$ python3 -q
>>> import numpy as np
>>> import numpy.linalg as la
>>> np.set_printoptions(suppress=True, linewidth=120)
>>> def tidy(a):
...     return np.round(a, 2) + 0
... 
>>> mat = np.load("run18.npy")
>>> print(mat)
[[ 0.  0.  0.  0.  1.  1.  3.  2.]
 [ 0.  0.  0.  0.  2.  2.  3.  2.]
 [ 0.  0.  0.  0. -1.  3.  0. -3.]
 [ 0.  0.  0.  0. -2. -1.  3. -1.]
 [ 1.  2. -1. -2.  0.  0.  0.  0.]
 [ 1.  2.  3. -1.  0.  0.  0.  0.]
 [ 3.  3.  0.  3.  0.  0.  0.  0.]
 [ 2.  2. -3. -1.  0.  0.  0.  0.]]
>>> print(tidy(la.eigvalsh(mat).min()))
-6.05
>>> x0 = np.array([5, 7, -5, -9, 0, 8, -9, -2])
>>> rhs = mat @ x0
>>> beta, lr = np.zeros(8), 1 / la.norm(mat, 2) ** 2
>>> for i in range(60):
...     beta -= lr * mat.T @ (mat @ beta - rhs)
...     if i % 10 == 0: print(i, round(la.norm(mat @ beta - rhs), 2))
... 
0 32.98
10 0.93
20 0.88
30 0.86
40 0.85
50 0.83
>>> print(tidy(beta))
[ 4.56  7.35 -5.07 -8.9   2.11  6.99 -8.45 -3.68]
>>> print(tidy(la.cond(mat)))
22.25
>>> w, V = la.eigh(mat)
>>> x0 = np.array([-3, -1, 3, 3, -2, 1, 3, 1])
>>> print(x0 @ mat @ x0 / (x0 @ x0), tidy(w[0]), tidy(w[-1]))
0.0 -6.05 6.05
>>> print(np.abs(mat).sum(axis=1).max(), tidy(np.abs(w).max()))
9.0 6.05
>>> print(x0 @ mat @ x0)
0.0
>>> data = np.array([[-1, 2, 2, -3, 2, 1, 3, -1, -3, -3, -3],
...     [1, 3, 1, -1, -3, -2, -1, -2, 0, -2, 3],
...     [3, 1, -2, 1, 2, -2, 0, 3, -3, 1, -1],
...     [-2, -3, 2, 0, -2, 2, 2, -2, 0, 0, 2],
...     [-1, -2, 2, 2, 1, 2, -2, 2, 2, -3, 2],
...     [-1, -2, 0, 3, 3, 0, -1, -2, -1, -2, -2],
...     [0, 0, -2, -1, -3, 1, 0, -2, 2, 3, -3]])
>>> data[3] = data[4]
>>> print(data)
[[-1  2  2 -3  2  1  3 -1 -3 -3 -3]
 [ 1  3  1 -1 -3 -2 -1 -2  0 -2  3]
 [ 3  1 -2  1  2 -2  0  3 -3  1 -1]
 [-1 -2  2  2  1  2 -2  2  2 -3  2]
 [-1 -2  2  2  1  2 -2  2  2 -3  2]
 [-1 -2  0  3  3  0 -1 -2 -1 -2 -2]
 [ 0  0 -2 -1 -3  1  0 -2  2  3 -3]]
>>> M2 = data / np.sqrt((data ** 2).mean(axis=1, keepdims=True))
>>> print(la.matrix_rank(data - data.mean(axis=1, keepdims=True)))
6
>>> print(tidy(M2[4]))
[-0.51 -1.01  1.01  1.01  0.51  1.01 -1.01  1.01  1.01 -1.52  1.01]
>>> print(tidy(la.norm(M2, axis=1)))
[3.32 3.32 3.32 3.32 3.32 3.32 3.32]
>>> print(la.matrix_rank(M2) == la.matrix_rank(data))
True
